In [1]: import numpy as np

In [2]: np.set_printoptions(precision=2, suppress=True, linewidth=120)

In [3]: mat = np.load("run9.npy")

In [4]: mat
Out[4]: 
array([[ 1.  ,  0.  ,  0.  ,  0.  ],
       [ 0.  , -0.5 ,  0.  ,  0.87],
       [ 0.  ,  0.  ,  1.  ,  0.  ],
       [ 0.  , -0.87,  0.  , -0.5 ]])

In [5]: (np.linalg.matrix_power((mat != 0) + (mat.T != 0) + np.eye(4), 4) > 0).astype(int)
Out[5]: 
array([[1, 0, 0, 0],
       [0, 1, 0, 1],
       [0, 0, 1, 0],
       [0, 1, 0, 1]])

In [6]: K = np.array([[4, 1, 2, 4], [-4, -7, -6, -4]])

In [7]: K
Out[7]: 
array([[ 4,  1,  2,  4],
       [-4, -7, -6, -4]])

In [8]: x = np.array([-2, 3, 0, 1])

In [9]: K @ x
Out[9]: array([ -1, -17])

In [10]: np.linalg.norm(K @ x) <= np.linalg.norm(K, 2) * np.linalg.norm(x) + 1e-9
Out[10]: np.True_

In [11]: (K * x).sum(axis=1)
Out[11]: array([ -1, -17])

In [12]: W0 = np.array([[0.08, 0.32, -0.16, 0.64, -0.64],
    ...:     [0.08, 0.32, -0.16, 0.64, -0.64],
    ...:     [0.0, 0.0, 0.0, 0.0, 0.0]])

In [13]: cov = W0.T @ W0

In [14]: np.round(np.linalg.svd(W0, compute_uv=False) ** 2, 2) + 0
Out[14]: array([1.91, 0.  , 0.  ])

In [15]: np.linalg.matrix_rank(cov)
Out[15]: np.int64(1)

In [16]: (W0 @ W0.T).shape
Out[16]: (3, 3)

In [17]: np.round(np.linalg.eigvalsh(cov)[::-1], 2) + 0
Out[17]: array([1.91, 0.  , 0.  , 0.  , 0.  ])

In [18]: cov
Out[18]: 
array([[ 0.01,  0.05, -0.03,  0.1 , -0.1 ],
       [ 0.05,  0.2 , -0.1 ,  0.41, -0.41],
       [-0.03, -0.1 ,  0.05, -0.2 ,  0.2 ],
       [ 0.1 ,  0.41, -0.2 ,  0.82, -0.82],
       [-0.1 , -0.41,  0.2 , -0.82,  0.82]])

In [19]: left, sv, Vt = np.linalg.svd(W0)

In [20]: np.argmax(sv[:-1] / (sv[1:] + 1e-6)) + 1
Out[20]: np.int64(1)

In [21]: A2 = left[:, :1] @ np.diag(sv[:1]) @ Vt[:1]

In [22]: np.round(np.linalg.norm(W0 - A2) / np.linalg.norm(W0), 2)
Out[22]: np.float64(0.0)

In [23]: round(np.abs(W0 - A2).max(), 2)
Out[23]: np.float64(0.0)

In [24]: np.linalg.matrix_rank(A2)
Out[24]: np.int64(1)

In [25]: np.round(np.linalg.norm(W0 - A2, 2), 2), round(sv[1], 2)
Out[25]: (np.float64(0.0), np.float64(0.0))

In [26]: np.linalg.matrix_rank(W0, rtol=0.05)
Out[26]: np.int64(1)

In [27]: rank = np.linalg.matrix_rank(W0)

In [28]: rank
Out[28]: np.int64(1)

In [29]: ns = np.linalg.svd(W0)[2][rank:].T

In [30]: [int(np.linalg.matrix_rank(W0[:, :j + 1])) for j in range(5)]
Out[30]: [1, 1, 1, 1, 1]

In [31]: np.linalg.matrix_rank(W0.T @ W0), np.linalg.matrix_rank(W0 @ W0.T)
Out[31]: (np.int64(1), np.int64(1))

In [32]: np.round(W0 @ ns, 2) + 0
Out[32]: 
array([[0., 0., 0., 0.],
       [0., 0., 0., 0.],
       [0., 0., 0., 0.]])

In [33]: W = np.array([[-2, -1, -2], [-2, 2, -1], [-2, 2, 2], [-2, 0, 2], [-2, -2, 1]])

In [34]: beta = np.array([2, 3, 2])

In [35]: hid = np.maximum(W0 @ W + beta, 0)

In [36]: (hid > 0).mean(axis=0)
Out[36]: array([1., 1., 1.])

In [37]: basis = np.array([[-4, 6], [-6, -9], [-8, 3]])

In [38]: hid @ basis
Out[38]: 
array([[-47.92, -26.04],
       [-47.92, -26.04],
       [-42.  ,  -9.  ]])

In [39]: np.allclose(W0[:-1].T @ np.linalg.lstsq(W0[:-1].T, W0[-1])[0], W0[-1])
Out[39]: True

In [40]: try:
    ...:     np.linalg.inv(W0)
    ...: except np.linalg.LinAlgError as e:
    ...:     print("failed:", e)
    ...: 
failed: Last 2 dimensions of the array must be square

In [41]: np.round(np.trace(np.linalg.pinv(W0) @ W0), 2)
Out[41]: np.float64(1.0)

In [42]: np.linalg.lstsq(W0[:-1].T, W0[-1])[2]
Out[42]: np.int32(1)

In [43]: W0 @ np.linalg.pinv(W0) @ W0
Out[43]: 
array([[ 0.08,  0.32, -0.16,  0.64, -0.64],
       [ 0.08,  0.32, -0.16,  0.64, -0.64],
       [ 0.  ,  0.  ,  0.  ,  0.  ,  0.  ]])

In [44]: np.unique(W0.round(6), axis=0).shape
Out[44]: (2, 5)
